In [1]: import numpy as np

In [2]: import numpy.linalg as la

In [3]: np.set_printoptions(precision=2, suppress=True, linewidth=200)

In [4]: def tidy(a):
   ...:     return np.round(a, 2) + 0
   ...: 

In [5]: feats = np.array([[5, 3, 5, 3, 5, 3],
   ...:     [2, 4, 2, 4, 2, 4],
   ...:     [0, 4, 0, 4, 0, 4],
   ...:     [5, 3, 5, 3, 5, 3],
   ...:     [2, 4, 2, 4, 2, 4],
   ...:     [0, 4, 0, 4, 0, 4]])

In [6]: np.argsort(-la.norm(feats, axis=0).round(6), kind="stable")[:3]
Out[6]: array([1, 3, 5])

In [7]: la.matrix_rank(feats, rtol=0.1)
Out[7]: np.int64(2)

In [8]: la.cond(feats) > 100
Out[8]: np.True_

In [9]: t3 = np.stack([feats, 5 * feats, feats[::-1]])

In [10]: tidy(la.det(t3))
Out[10]: array([0., 0., 0.])

In [11]: t3.shape
Out[11]: (3, 6, 6)

In [12]: t3.sum(axis=0)
Out[12]: 
array([[30, 22, 30, 22, 30, 22],
       [14, 28, 14, 28, 14, 28],
       [ 5, 27,  5, 27,  5, 27],
       [30, 22, 30, 22, 30, 22],
       [14, 28, 14, 28, 14, 28],
       [ 5, 27,  5, 27,  5, 27]])

In [13]: (t3 @ feats.T).shape
Out[13]: (3, 6, 6)

In [14]: np.einsum("bij,cij->bc", t3, t3)
Out[14]: 
array([[  420,  2100,   264],
       [ 2100, 10500,  1320],
       [  264,  1320,   420]])

In [15]: la.matrix_rank(t3)
Out[15]: array([2, 2, 2])

In [16]: la.matrix_power(feats, 3)
Out[16]: 
array([[1008, 1584, 1008, 1584, 1008, 1584],
       [ 756, 1188,  756, 1188,  756, 1188],
       [ 504,  792,  504,  792,  504,  792],
       [1008, 1584, 1008, 1584, 1008, 1584],
       [ 756, 1188,  756, 1188,  756, 1188],
       [ 504,  792,  504,  792,  504,  792]])

In [17]: feats @ feats
Out[17]: 
array([[56, 88, 56, 88, 56, 88],
       [42, 66, 42, 66, 42, 66],
       [28, 44, 28, 44, 28, 44],
       [56, 88, 56, 88, 56, 88],
       [42, 66, 42, 66, 42, 66],
       [28, 44, 28, 44, 28, 44]])

In [18]: np.allclose(feats, feats.T)
Out[18]: False

In [19]: A = np.loadtxt("sample4.csv", delimiter=",")

In [20]: A
Out[20]: 
array([[-18.19,  19.91,   1.25, -27.  , -29.87],
       [-19.58,  22.56,   2.61, -28.66, -30.06],
       [-17.79,  20.56,   1.37, -30.43, -30.9 ],
       [  0.66,  27.24,  -8.98,  20.16, -51.6 ],
       [ -1.02,  26.  ,  -8.17,  19.52, -48.75],
       [-17.28,  21.9 ,   1.36, -27.38, -27.7 ],
       [ -0.85,  27.17, -10.94,  19.47, -51.17],
       [ -0.03,  29.82,  -6.55,  19.62, -50.53],
       [ -0.18,  28.39,  -8.17,  20.82, -51.65],
       [-19.32,  21.21,   1.81, -29.49, -31.15]])

In [21]: G = np.cov(A, rowvar=False)

In [22]: tidy(np.polyfit(A[:, 0], A[:, 4], 1))
Out[22]: array([ -1.14, -50.98])

In [23]: tidy(np.median(A, axis=0))
Out[23]: array([ -9.15,  24.28,  -2.65,  -3.77, -39.95])

In [24]: tidy(A.std(axis=0))
Out[24]: array([ 9.11,  3.44,  5.23, 24.27, 10.47])

In [25]: G.shape
Out[25]: (5, 5)

In [26]: tidy(np.corrcoef(A[:, 0], A[:, 4])[0, 1])
Out[26]: np.float64(-0.99)

In [27]: tidy(la.eigvalsh(G)[::-1])
Out[27]: array([907.18,   2.15,   1.77,   0.53,   0.46])

In [28]: tidy(np.corrcoef(A.T))
Out[28]: 
array([[ 1.  ,  0.94, -0.98,  1.  , -0.99],
       [ 0.94,  1.  , -0.88,  0.94, -0.94],
       [-0.98, -0.88,  1.  , -0.98,  0.98],
       [ 1.  ,  0.94, -0.98,  1.  , -0.99],
       [-0.99, -0.94,  0.98, -0.99,  1.  ]])
